% ipython --no-banner

In [1]: import numpy as np

In [2]: np.set_printoptions(suppress=True, linewidth=140)

In [3]: feats = np.loadtxt("data.csv", delimiter=",")

In [4]: feats
Out[4]: 
array([[1. , 0.2, 0. , 0. , 0. ],
       [0.2, 1. , 0.2, 0. , 0. ],
       [0. , 0.2, 1. , 0.2, 0. ],
       [0. , 0. , 0.2, 1. , 0.2],
       [0. , 0. , 0. , 0.2, 1. ]])

In [5]: # symmetric, so the eigenvalues are real

In [6]: w, V = np.linalg.eig(feats)

In [7]: np.round(np.sort(np.linalg.eigvals(feats.T)), 1)
Out[7]: array([0.7, 0.8, 1. , 1.2, 1.3])

In [8]: np.round(np.sort(np.linalg.eigvals(np.linalg.inv(feats))), 1)
Out[8]: array([0.7, 0.8, 1. , 1.2, 1.5])

In [9]: w.round(1)
Out[9]: array([1.3, 0.7, 0.8, 1. , 1.2])

In [10]: np.round(feats @ V[:, 0] - w[0] * V[:, 0], 1) + 0
Out[10]: array([0., 0., 0., 0., 0.])

In [11]: arr = np.load("test14.npy")

In [12]: arr
Out[12]: 
array([[2, 0, 2, 1],
       [1, 2, 0, 2],
       [2, 1, 2, 0],
       [0, 2, 1, 2]])

In [13]: rng = np.random.default_rng(85)

In [14]: idx = rng.permutation(4)

In [15]: idx
Out[15]: array([0, 2, 1, 3])

In [16]: A2 = arr[idx][:, idx]

In [17]: np.trace(A2)
Out[17]: np.int64(8)

In [18]: np.allclose(A2, arr)
Out[18]: False

In [19]: np.diag(A2)
Out[19]: array([2, 2, 2, 2])

In [20]: np.round(np.sort(np.abs(np.linalg.eigvals(A2))), 1)
Out[20]: array([1., 1., 3., 5.])

In [21]: np.allclose(feats, feats.T)
Out[21]: True

In [22]: np.trace(feats)
Out[22]: np.float64(5.0)

In [23]: np.round(feats @ feats, 1) + 0
Out[23]: 
array([[1. , 0.4, 0. , 0. , 0. ],
       [0.4, 1.1, 0.4, 0. , 0. ],
       [0. , 0.4, 1.1, 0.4, 0. ],
       [0. , 0. , 0.4, 1.1, 0.4],
       [0. , 0. , 0. , 0.4, 1. ]])

In [24]: round(np.abs(np.linalg.eigvals(feats)).max(), 1)
Out[24]: np.float64(1.3)

In [25]: (feats + feats.T) / 2
Out[25]: 
array([[1. , 0.2, 0. , 0. , 0. ],
       [0.2, 1. , 0.2, 0. , 0. ],
       [0. , 0.2, 1. , 0.2, 0. ],
       [0. , 0. , 0.2, 1. , 0.2],
       [0. , 0. , 0. , 0.2, 1. ]])

In [26]: np.sort(np.abs(np.fft.fft(arr[0]))), np.round(np.sort(np.linalg.svd(arr, compute_uv=False)), 1)
Out[26]: (array([1., 1., 3., 5.]), array([1., 1., 3., 5.]))

In [27]: arr @ (-1.0) ** np.arange(4)
Out[27]: array([ 3., -3.,  3., -3.])

In [28]: w1 = np.array([[6, 4, 0], [2, 1, 5], [9, 8, 8], [7, 6, 9]])

In [29]: coef = np.array([7, 4, 0])

In [30]: hid = np.maximum(arr @ w1 + coef, 0)

In [31]: (hid > 0).astype(int)
Out[31]: 
array([[1, 1, 1],
       [1, 1, 1],
       [1, 1, 1],
       [1, 1, 1]])

In [32]: (hid > 0).mean(axis=0)
Out[32]: array([1., 1., 1.])

In [33]: np.linalg.matrix_rank(hid)
Out[33]: np.int64(3)

In [34]: W2 = np.array([[1, -1], [-1, 3], [-1, 2]])

In [35]: w1 @ W2
Out[35]: 
array([[ 2,  6],
       [-4, 11],
       [-7, 31],
       [-8, 29]])
